$ python -q
>>> import numpy as np
>>> np.set_printoptions(precision=2, suppress=True, linewidth=200, floatmode="fixed")
>>> rnd = lambda a: np.round(a, 2) + 0
>>> B = np.array([[2, 0, -2, -3, -3, 1, 2, 2, 0, -5, 5],
...     [-4, 4, 4, 4, -3, 1, 4, 4, 2, -1, -1],
...     [5, -4, -4, -3, 1, -1, -2, -3, -1, 3, 5]])
>>> m1 = B.T @ B
>>> m1
array([[ 45, -36, -40, -37,  11,  -7, -22, -27, -13,   9,  39],
       [-36,  32,  32,  28, -16,   8,  24,  28,  12, -16, -24],
       [-40,  32,  36,  34, -10,   6,  20,  24,  12,  -6, -34],
       [-37,  28,  34,  34,  -6,   4,  16,  19,  11,   2, -34],
       [ 11, -16, -10,  -6,  19,  -7, -20, -21,  -7,  21,  -7],
       [ -7,   8,   6,   4,  -7,   3,   8,   9,   3,  -9,  -1],
       [-22,  24,  20,  16, -20,   8,  24,  26,  10, -20,  -4],
       [-27,  28,  24,  19, -21,   9,  26,  29,  11, -23,  -9],
       [-13,  12,  12,  11,  -7,   3,  10,  11,   5,  -5,  -7],
       [  9, -16,  -6,   2,  21,  -9, -20, -23,  -5,  35,  -9],
       [ 39, -24, -34, -34,  -7,  -1,  -4,  -9,  -7,  -9,  51]])
>>> ev, vecs = np.linalg.eigh(m1)
>>> (ev > 1e-8).sum(), (ev < -1e-8).sum()
(np.int64(3), np.int64(0))
>>> rnd(np.abs(vecs[:, -1]))
array([0.45, 0.38, 0.40, 0.36, 0.16, 0.09, 0.27, 0.31, 0.14, 0.15, 0.34])
>>> ev.sum(), np.trace(m1)
(np.float64(313.0), np.int64(313))
>>> rnd(vecs.T @ m1 @ vecs)
array([[  0.00,   0.00,   0.00,   0.00,   0.00,   0.00,   0.00,   0.00,   0.00,   0.00,   0.00],
       [  0.00,   0.00,   0.00,   0.00,   0.00,   0.00,   0.00,   0.00,   0.00,   0.00,   0.00],
       [  0.00,   0.00,   0.00,   0.00,   0.00,   0.00,   0.00,   0.00,   0.00,   0.00,   0.00],
       [  0.00,   0.00,   0.00,   0.00,   0.00,   0.00,   0.00,   0.00,   0.00,   0.00,   0.00],
       [  0.00,   0.00,   0.00,   0.00,   0.00,   0.00,   0.00,   0.00,   0.00,   0.00,   0.00],
       [  0.00,   0.00,   0.00,   0.00,   0.00,   0.00,   0.00,   0.00,   0.00,   0.00,   0.00],
       [  0.00,   0.00,   0.00,   0.00,   0.00,   0.00,   0.00,   0.00,   0.00,   0.00,   0.00],
       [  0.00,   0.00,   0.00,   0.00,   0.00,   0.00,   0.00,   0.00,   0.00,   0.00,   0.00],
       [  0.00,   0.00,   0.00,   0.00,   0.00,   0.00,   0.00,   0.00,  12.93,   0.00,   0.00],
       [  0.00,   0.00,   0.00,   0.00,   0.00,   0.00,   0.00,   0.00,   0.00,  85.58,   0.00],
       [  0.00,   0.00,   0.00,   0.00,   0.00,   0.00,   0.00,   0.00,   0.00,   0.00, 214.50]])
>>> np.unique(ev.round(6) + 0, return_counts=True)[1]
array([8, 1, 1, 1])
>>> B = m1 / np.linalg.norm(m1, axis=1, keepdims=True)
>>> G = B @ B.T
>>> rnd(G[7])
array([-0.89,  0.96,  0.88,  0.82, -0.92,  0.99,  1.00,  1.00,  0.97, -0.81, -0.61])
>>> (G - 2 * np.eye(11)).round(6).argmax(axis=1)
array([10,  8,  3,  2,  9,  6,  7,  6,  1,  4,  0])
>>> (np.abs(G) > 0.9).astype(int)
array([[1, 1, 1, 1, 0, 0, 0, 0, 1, 0, 1],
       [1, 1, 1, 1, 0, 1, 1, 1, 1, 0, 0],
       [1, 1, 1, 1, 0, 0, 0, 0, 1, 0, 1],
       [1, 1, 1, 1, 0, 0, 0, 0, 1, 0, 1],
       [0, 0, 0, 0, 1, 1, 1, 1, 0, 1, 0],
       [0, 1, 0, 0, 1, 1, 1, 1, 1, 0, 0],
       [0, 1, 0, 0, 1, 1, 1, 1, 1, 0, 0],
       [0, 1, 0, 0, 1, 1, 1, 1, 1, 0, 0],
       [1, 1, 1, 1, 0, 1, 1, 1, 1, 0, 0],
       [0, 0, 0, 0, 1, 0, 0, 0, 0, 1, 0],
       [1, 0, 1, 1, 0, 0, 0, 0, 0, 0, 1]])
>>> rnd(np.linalg.norm(B, axis=1))
array([1.00, 1.00, 1.00, 1.00, 1.00, 1.00, 1.00, 1.00, 1.00, 1.00, 1.00])
>>> np.argwhere(np.triu(np.abs(G) > 0.95, 1))
array([[0, 1],
       [0, 2],
       [0, 3],
       [0, 8],
       [1, 2],
       [1, 7],
       [1, 8],
       [2, 3],
       [2, 8],
       [4, 5],
       [4, 9],
       [5, 6],
       [5, 7],
       [6, 7],
       [6, 8],
       [7, 8]])
